$ ipython --no-banner

In [1]: import numpy as np

In [2]: np.set_printoptions(precision=2, suppress=True, linewidth=140)

In [3]: rd = lambda a: np.round(a, 2) + 0

In [4]: mat = np.array([[7.34, -0.28, -1.09],
   ...:     [6.07, 11.35, -2.85],
   ...:     [9.48, -8.17, -3.24],
   ...:     [5.48, -9.54, 13.23]])

In [5]: rd(np.linalg.norm(mat, 2))
Out[5]: np.float64(20.0)

In [6]: rd(np.linalg.norm(mat[3] - mat[0]))
Out[6]: np.float64(17.15)

In [7]: rd(np.linalg.norm(mat) ** 2 / np.linalg.norm(mat, 2) ** 2)
Out[7]: np.float64(1.73)

In [8]: rd(np.linalg.norm(mat, axis=1))
Out[8]: array([ 7.43, 13.18, 12.93, 17.21])

In [9]: print(rd(np.linalg.norm(mat, 1)), rd(np.linalg.norm(mat, np.inf)))
29.34 28.25

In [10]: rd(np.linalg.norm(mat[3], 1)), rd(np.linalg.norm(mat[3], np.inf))
Out[10]: (np.float64(28.25), np.float64(13.23))

In [11]: B = np.array([[2, 4], [-2, 0], [3, -3]])

In [12]: print(np.linalg.matrix_rank(mat @ B))
2

In [13]: np.einsum("ik,kj->ji", mat, B)
Out[13]: 
array([[ 11.97, -19.11,  25.58,  69.73],
       [ 32.63,  32.83,  47.64, -17.77]])

In [14]: print(rd(np.einsum("ij,ij->i", mat, mat)))
[ 55.14 173.79 167.12 296.07]

In [15]: u = np.array([1, 0, 0, 0])

In [16]: F = u[np.abs(np.subtract.outer(np.arange(4), np.arange(4)))]

In [17]: F
Out[17]: 
array([[1, 0, 0, 0],
       [0, 1, 0, 0],
       [0, 0, 1, 0],
       [0, 0, 0, 1]])

In [18]: # symmetric, so the eigenvalues are real

In [19]: B = np.c_[mat[:, :1] @ np.array([[-8]]), np.array([6, 0, 8, 6])]

In [20]: B
Out[20]: 
array([[-58.72,   6.  ],
       [-48.56,   0.  ],
       [-75.84,   8.  ],
       [-43.84,   6.  ]])

In [21]: np.linalg.matrix_rank(B)
Out[21]: np.int64(2)

In [22]: rd(np.linalg.norm(B - mat @ np.linalg.lstsq(mat, B)[0], axis=0))
Out[22]: array([0.  , 1.44])

In [23]: print(np.linalg.matrix_rank(np.c_[mat, B]))
4

In [24]: vec = np.array([2, 1, 0, 0])

In [25]: rd(np.linalg.norm(vec)), rd(np.linalg.norm(F @ vec))
Out[25]: (np.float64(2.24), np.float64(2.24))

In [26]: rd(np.abs(np.linalg.eigvals(F)))
Out[26]: array([1., 1., 1., 1.])

In [27]: print(rd(np.sort(np.abs(np.degrees(np.angle(np.linalg.eigvals(F)))))))
[0. 0. 0. 0.]

In [28]: F.T @ (F @ vec)
Out[28]: array([2, 1, 0, 0])

In [29]: w, vecs = np.linalg.eigh(F)

In [30]: vec = np.array([9, 8, 1, 6])

In [31]: vecs * np.abs(w) @ vecs.T
Out[31]: 
array([[1., 0., 0., 0.],
       [0., 1., 0., 0.],
       [0., 0., 1., 0.],
       [0., 0., 0., 1.]])

In [32]: vecs * np.maximum(w, 0) @ vecs.T
Out[32]: 
array([[1., 0., 0., 0.],
       [0., 1., 0., 0.],
       [0., 0., 1., 0.],
       [0., 0., 0., 1.]])

In [33]: np.abs(F).sum(axis=1).max(), np.abs(w).max()
Out[33]: (np.int64(1), np.float64(1.0))

In [34]: def softmax(z):
    ...:     e = np.exp(z - z.max(axis=-1, keepdims=True))
    ...:     return e / e.sum(axis=-1, keepdims=True)
    ...: 

In [35]: rd(softmax(F[1] + 4))
Out[35]: array([0.17, 0.48, 0.17, 0.17])

In [36]: rd(softmax(F[1]))
Out[36]: array([0.17, 0.48, 0.17, 0.17])

In [37]: att = F @ F.T / np.sqrt(4)

In [38]: rd(softmax(att))
Out[38]: 
array([[0.35, 0.22, 0.22, 0.22],
       [0.22, 0.35, 0.22, 0.22],
       [0.22, 0.22, 0.35, 0.22],
       [0.22, 0.22, 0.22, 0.35]])

In [39]: print(rd(softmax(att)[1] @ F))
[0.22 0.35 0.22 0.22]

In [40]: K = np.load("w.npy")

In [41]: K
Out[41]: 
array([[-1.21,  2.34, -0.03],
       [ 1.87, -3.51, -0.01],
       [-0.52,  1.  ,  0.05],
       [-0.34,  0.53,  0.05],
       [-1.47,  3.02, -0.04],
       [-0.4 ,  0.74, -0.03],
       [ 2.65, -5.29,  0.09],
       [ 2.46, -5.06,  0.03],
       [ 0.24, -0.44,  0.04],
       [ 1.31, -2.55, -0.02],
       [ 1.19, -2.35,  0.05],
       [ 1.  , -1.98, -0.03],
       [ 0.1 , -0.22,  0.02],
       [-1.23,  2.5 , -0.05],
       [-0.24,  0.42,  0.04],
       [-0.5 ,  0.95,  0.1 ],
       [-2.2 ,  4.47,  0.04],
       [-0.49,  0.93,  0.03]])

In [42]: Xs = K - K.mean(axis=0)

In [43]: vecs = np.linalg.svd(Xs)[2][:1]

In [44]: B = Xs - Xs @ vecs.T @ vecs

In [45]: np.linalg.norm(B, axis=1).round(6).argmax()
Out[45]: np.int64(1)

In [46]: rd(np.diag(vecs.T @ vecs))
Out[46]: array([0.2, 0.8, 0. ])

In [47]: rd(np.cov(Xs @ vecs.T, rowvar=False))
Out[47]: np.float64(9.24)

In [48]: rd(B.std(axis=0))
Out[48]: array([0.03, 0.02, 0.04])
